% python3 -q
>>> import numpy as np
>>> np.set_printoptions(suppress=True, linewidth=140)
>>> arr = np.loadtxt("sample15.csv", delimiter=",")
>>> arr
array([[  8.13 ,  -8.444, -18.859],
       [  0.441, -20.886, -23.083],
       [-13.921,  20.795,   7.019],
       [ 12.447,  -9.87 ,  -9.986],
       [ 40.986,  14.168, -19.149],
       [ -1.085,   5.658,   7.733],
       [-13.563,  20.361,  -1.719],
       [  1.374,  -3.852,   4.107],
       [ 13.056, -24.218,   8.832],
       [ -3.362, -16.338,  -5.881],
       [ 11.733,  11.225,   6.564],
       [ -1.707, -48.793,  -3.264],
       [ 55.545,   3.158,   1.148],
       [  6.187, -22.329,   6.3  ],
       [ 11.107,  -8.69 ,  21.602],
       [ 24.288, -32.177,   7.688],
       [ -6.889, -11.297,   0.851],
       [ 14.262,   2.085,  19.883],
       [-16.989, -15.263,  11.066],
       [ -8.223,  -4.389,  -2.505],
       [  5.405,   6.165,  -3.219],
       [ 16.367,  30.422,  10.4  ],
       [ -7.913, -27.639,  11.46 ]])
>>> rng = np.random.default_rng(421752)
>>> z = rng.permutation(3)
>>> other = arr[:, z] * rng.choice([-1, 1], 3)
>>> other
array([[  8.444,   8.13 , -18.859],
       [ 20.886,   0.441, -23.083],
       [-20.795, -13.921,   7.019],
       [  9.87 ,  12.447,  -9.986],
       [-14.168,  40.986, -19.149],
       [ -5.658,  -1.085,   7.733],
       [-20.361, -13.563,  -1.719],
       [  3.852,   1.374,   4.107],
       [ 24.218,  13.056,   8.832],
       [ 16.338,  -3.362,  -5.881],
       [-11.225,  11.733,   6.564],
       [ 48.793,  -1.707,  -3.264],
       [ -3.158,  55.545,   1.148],
       [ 22.329,   6.187,   6.3  ],
       [  8.69 ,  11.107,  21.602],
       [ 32.177,  24.288,   7.688],
       [ 11.297,  -6.889,   0.851],
       [ -2.085,  14.262,  19.883],
       [ 15.263, -16.989,  11.066],
       [  4.389,  -8.223,  -2.505],
       [ -6.165,   5.405,  -3.219],
       [-30.422,  16.367,  10.4  ],
       [ 27.639,  -7.913,  11.46 ]])
>>> Uu, _, Vh = np.linalg.svd(arr.T @ other)
>>> z
array([1, 0, 2])
>>> np.round(Uu @ Vh, 3) + 0
array([[ 0.,  1.,  0.],
       [-1.,  0.,  0.],
       [ 0.,  0.,  1.]])
>>> np.round(np.linalg.lstsq(arr, other)[0], 3) + 0
array([[ 0.,  1.,  0.],
       [-1.,  0.,  0.],
       [ 0.,  0.,  1.]])
